$ python3 -q
>>> import numpy as np
>>> import numpy.linalg as la
>>> np.set_printoptions(precision=3, suppress=True, linewidth=200)
>>> def rd(a):
...     return np.round(a, 3) + 0
... 
>>> m1 = np.loadtxt("out0.csv", delimiter=",")
>>> m1
array([[ 0.,  0., -2.,  0.],
       [ 0.,  0.,  0.,  0.],
       [ 1.,  0.,  0.,  0.],
       [ 0.,  0.,  0.,  2.]])
>>> la.matrix_rank(m1, rtol=0.1)
np.int64(3)
>>> np.argsort(-la.norm(m1, axis=0).round(6), kind="stable")[:3]
array([2, 3, 0])
>>> print(la.cond(m1) > 100)
True
>>> rd(la.norm(m1, 2) / la.norm(m1))
np.float64(0.667)
>>> X = np.load("case16.npy")
>>> X
array([[20.275, 10.843, 10.639],
       [20.917,  8.31 , 12.005],
       [21.47 , 10.594, 10.445],
       [19.329,  9.954, 11.969],
       [20.937,  9.901, 11.208],
       [21.838,  9.407, 10.509],
       [18.765,  9.146,  9.521],
       [18.122, 10.675, 10.046],
       [19.515, 10.75 ,  9.92 ],
       [18.463, 10.608, 10.889],
       [20.352,  9.841, 10.051],
       [19.913, 10.297,  9.328]])
>>> Ac = X - X.mean(axis=0)
>>> V = la.svd(Ac)[2][:1]
>>> A2 = Ac - Ac @ V.T @ V
>>> rd((Ac @ V.T).std(axis=0))
array([1.217])
>>> rd(A2.std(axis=0))
array([0.376, 0.62 , 0.715])
>>> rd(np.diag(V.T @ V))
array([0.78 , 0.106, 0.113])
